$ python3 -q
>>> import numpy as np
>>> np.set_printoptions(precision=2, suppress=True, linewidth=100)
>>> def rnd(a):
...     return np.round(a, 2) + 0
... 
>>> M = np.loadtxt("block12.csv", delimiter=",")
>>> rnd(M)
array([[ 0.93, -0.19,  0.19],
       [-0.19,  0.04, -0.04],
       [ 0.19, -0.04,  0.04]])
>>> # rank 1
>>> np.linalg.matrix_rank(M, rtol=0.1)
np.int64(1)
>>> np.linalg.cond(M) > 100
np.True_
>>> vec = np.array([5, -3, -4])
>>> rnd(np.linalg.eigvalsh(2 * M - np.eye(3)))
array([-1., -1.,  1.])
>>> np.trace(M)
np.float64(1.0)
>>> rnd(np.eye(3) - M)
array([[ 0.07,  0.19, -0.19],
       [ 0.19,  0.96,  0.04],
       [-0.19,  0.04,  0.96]])
>>> m1 = np.load("sample14.npy")
>>> m1
array([[ 3,  0,  0],
       [ 0, -2,  0],
       [ 0,  0, -3]])
>>> # equal to its transpose
>>> vec = np.array([-5, 5, -5])
>>> rhs = m1 @ vec
>>> rhs
array([-15, -10,  15])
>>> rnd(np.linalg.solve(m1, rhs + m1[:, 0]))
array([-4.,  5., -5.])
>>> rnd(np.linalg.solve(m1, rhs))
array([-5.,  5., -5.])
>>> data = np.loadtxt("case2.csv", delimiter=",")
>>> data
array([[-1.  ,  2.47,  0.8 ],
       [-2.1 , -4.7 , -1.6 ],
       [-0.1 ,  1.24,  0.4 ],
       [-1.1 , -0.92, -0.3 ],
       [-0.1 , -0.55, -0.2 ],
       [ 0.  , -3.9 , -1.3 ],
       [-1.  , -1.44, -0.5 ],
       [-0.9 , -1.49, -0.5 ],
       [-0.2 ,  3.86,  1.3 ],
       [-2.7 ,  2.39,  0.8 ],
       [ 0.4 ,  0.9 ,  0.3 ],
       [ 0.1 , -0.33, -0.1 ]])
>>> Xs = data - data.mean(axis=0)
>>> V = np.linalg.svd(Xs)[2][:2]
>>> out = Xs - Xs @ V.T @ V
>>> np.linalg.norm(out, axis=1).round(6).argmax()
np.int64(0)
>>> rnd(np.cov(Xs @ V.T, rowvar=False))
array([[7.23, 0.  ],
       [0.  , 0.87]])
>>> rnd(np.abs(np.linalg.svd(data)[2][-1]))
array([0.01, 0.32, 0.95])
>>> rng = np.random.default_rng(21733)
>>> out = data + rng.integers(-2, 3, (12, 2)) @ rng.integers(-2, 3, (2, 3))
>>> rnd(out)
array([[ 1.  ,  4.47, -1.2 ],
       [-1.1 , -1.7 , -1.6 ],
       [-1.1 ,  6.24,  4.4 ],
       [-3.1 ,  3.08,  4.7 ],
       [-1.1 ,  2.45,  2.8 ],
       [-2.  , -3.9 ,  1.7 ],
       [-2.  , -0.44,  1.5 ],
       [-1.9 , -2.49,  0.5 ],
       [-2.2 ,  1.86,  3.3 ],
       [-2.7 ,  6.39,  2.8 ],
       [-1.6 ,  2.9 ,  4.3 ],
       [ 0.1 ,  1.67,  0.9 ]])
>>> rnd(out - data)
array([[ 2.,  2., -2.],
       [ 1.,  3.,  0.],
       [-1.,  5.,  4.],
       [-2.,  4.,  5.],
       [-1.,  3.,  3.],
       [-2.,  0.,  3.],
       [-1.,  1.,  2.],
       [-1., -1.,  1.],
       [-2., -2.,  2.],
       [ 0.,  4.,  2.],
       [-2.,  2.,  4.],
       [ 0.,  2.,  1.]])
>>> np.abs(out - data).sum(axis=1)
array([ 6.,  4., 10., 11.,  7.,  5.,  4.,  3.,  6.,  6.,  8.,  3.])
>>> q, R = np.linalg.qr(out)
>>> rnd(abs(R[0, 0])), rnd(np.linalg.norm(out[:, 0]))
(np.float64(6.37), np.float64(6.37))
>>> q.shape, R.shape
((12, 3), (3, 3))
>>> np.trace(q @ q.T)
np.float64(3.0)
>>> np.allclose(R.T @ R, out.T @ out)
True
>>> rnd(np.abs(np.diag(R)))
array([ 6.37, 11.78,  4.34])
>>> rnd(q @ R)
array([[ 1.  ,  4.47, -1.2 ],
       [-1.1 , -1.7 , -1.6 ],
       [-1.1 ,  6.24,  4.4 ],
       [-3.1 ,  3.08,  4.7 ],
       [-1.1 ,  2.45,  2.8 ],
       [-2.  , -3.9 ,  1.7 ],
       [-2.  , -0.44,  1.5 ],
       [-1.9 , -2.49,  0.5 ],
       [-2.2 ,  1.86,  3.3 ],
       [-2.7 ,  6.39,  2.8 ],
       [-1.6 ,  2.9 ,  4.3 ],
       [ 0.1 ,  1.67,  0.9 ]])
>>> np.abs(data).max()
np.float64(4.7)
>>> rnd(np.linalg.norm(data))
np.float64(9.8)
>>> np.unravel_index(np.abs(data).argmax(), data.shape)
(np.int64(1), np.int64(1))
>>> feats = np.array([[0, 1, 0], [1, 0, 0], [0, 0, 0]])
>>> # 2 blocks once reordered
>>> left, s, Vt = np.linalg.svd(feats)
>>> s
array([1., 1., 0.])
>>> out = left[:, :2] @ np.diag(s[:2]) @ Vt[:2]
>>> np.linalg.matrix_rank(feats, rtol=0.05)
np.int64(2)
>>> np.linalg.matrix_rank(out)
np.int64(2)
>>> rnd(np.linalg.norm(feats - out, 2)), s[2]
(np.float64(0.0), np.float64(0.0))
>>> np.abs(feats - out).max()
np.float64(0.0)
>>> np.unique(feats.round(6), axis=0).shape
(3, 3)
>>> np.allclose(feats[:-1].T @ np.linalg.lstsq(feats[:-1].T, feats[-1])[0], feats[-1])
True
>>> np.abs(np.diag(np.linalg.qr(feats)[1])) > 1e-9
array([ True,  True, False])
>>> rnd(feats @ np.linalg.pinv(feats) @ feats)
array([[0., 1., 0.],
       [1., 0., 0.],
       [0., 0., 0.]])
>>> lab = rng.integers(0, 2, 3)
>>> X = np.array([[0, 0, 2], [2, 3, 0], [0, 3, 1]]) * (lab[:, None] == lab)
>>> X
array([[0, 0, 0],
       [2, 3, 0],
       [0, 0, 1]])
>>> # looks like rank 2
>>> proj = np.triu(np.array([[0, 1, -4], [0, 3, 1], [-4, 1, 3]]), 1) + np.eye(3)
>>> out = proj @ X @ np.linalg.inv(proj)
>>> out
array([[2., 1., 3.],
       [2., 1., 8.],
       [0., 0., 1.]])
>>> np.linalg.matrix_rank(out)
np.int64(2)
>>> proj @ X - X @ proj
array([[ 2.,  3., -4.],
       [ 0., -2.,  6.],
       [ 0.,  0.,  0.]])
>>> np.trace(out), np.trace(X)
(np.float64(4.0), np.int64(4))
>>> np.poly(out)
array([ 1., -4.,  3.,  0.])
>>> arr = np.load("mat.npy")
>>> arr
array([[2, 0, 0, 0],
       [2, 1, 0, 0],
       [1, 2, 2, 0],
       [1, 2, 2, 1]])
>>> np.linalg.norm(arr, axis=1).argmax()
np.int64(3)
>>> rnd(np.linalg.norm(arr, "nuc"))
np.float64(8.25)
>>> rnd(np.linalg.norm(arr, 2))
np.float64(4.64)
>>> s = 5 * 0.9 ** np.arange(3)
>>> J = rng.normal(size=(26, 3)) * rng.permutation(s)
>>> rnd(J)
array([[-2.67, -0.08, -2.25],
       [-5.49,  2.8 , -4.55],
       [ 3.26, -4.29, -2.09],
       [-5.21, -2.85,  2.32],
       [ 1.65, -0.28, -4.09],
       [ 9.52,  1.06, -4.8 ],
       [-0.31,  1.91,  4.98],
       [ 1.31, -1.09, -4.17],
       [ 5.29,  1.89,  1.69],
       [-2.32, -6.81, -6.52],
       [ 1.26,  0.24, -2.14],
       [-2.09,  1.95, -0.61],
       [-2.07, -8.16,  3.52],
       [-1.65, -1.31, -1.17],
       [11.78, -4.82, -3.9 ],
       [ 2.33,  1.56,  1.91],
       [-4.08,  0.47, -3.47],
       [ 6.46,  0.82, -4.01],
       [-1.76,  2.5 , -8.34],
       [ 9.28, -0.42,  3.9 ],
       [-4.29, -1.85, -2.96],
       [-3.23,  4.58,  1.83],
       [ 1.55, -9.01, -7.78],
       [-3.84,  1.83, -1.71],
       [-1.45, -0.89, -1.98],
       [ 9.89, -2.47, -3.69]])
>>> ev, V = np.linalg.eig(arr)
>>> ev
array([1., 2., 1., 2.])
>>> rnd(np.sort(np.linalg.eigvals(np.linalg.inv(arr))))
array([0.5, 0.5, 1. , 1. ])
>>> arr @ V[:, 0] - ev[0] * V[:, 0]
array([0., 0., 0., 0.])
>>> C = J[[12, 11]].astype(float)
>>> for _ in range(7):
...     lab = np.linalg.norm(J[:, None] - C, axis=-1).argmin(axis=1)
...     C = np.array([J[lab == j].mean(axis=0) for j in range(2)])
... 
>>> lab
array([1, 1, 1, 0, 1, 1, 1, 1, 1, 0, 1, 1, 0, 1, 1, 1, 1, 1, 1, 1, 0, 1, 0, 1, 1, 1])
>>> np.abs(C[1] - C[0]).argmax()
np.int64(1)
>>> np.bincount(lab)
array([ 5, 21])
>>> proj = J @ np.linalg.solve(J.T @ J, J.T)
>>> np.linalg.matrix_rank(np.eye(26) - proj)
np.int64(23)
>>> np.allclose(proj @ proj, proj)
True
>>> Xs = (J - J.mean(axis=0)) / J.std(axis=0)
>>> rnd(Xs.std(axis=0))
array([1., 1., 1.])
>>> b = np.linalg.lstsq(np.delete(Xs, 0, axis=1), Xs[:, 0])[0]
>>> rnd(1 - np.var(Xs[:, 0] - np.delete(Xs, 0, axis=1) @ b))
np.float64(0.02)
>>> np.abs(b).argmax()
np.int64(0)
>>> out = np.array([[3, -2, -2], [-2, 0, -3], [0, -2, -2]])
>>> rnd(np.einsum("ij->j", J))
array([ 23.13, -22.7 , -50.1 ])
>>> np.vstack([J, out.T]).shape
(29, 3)
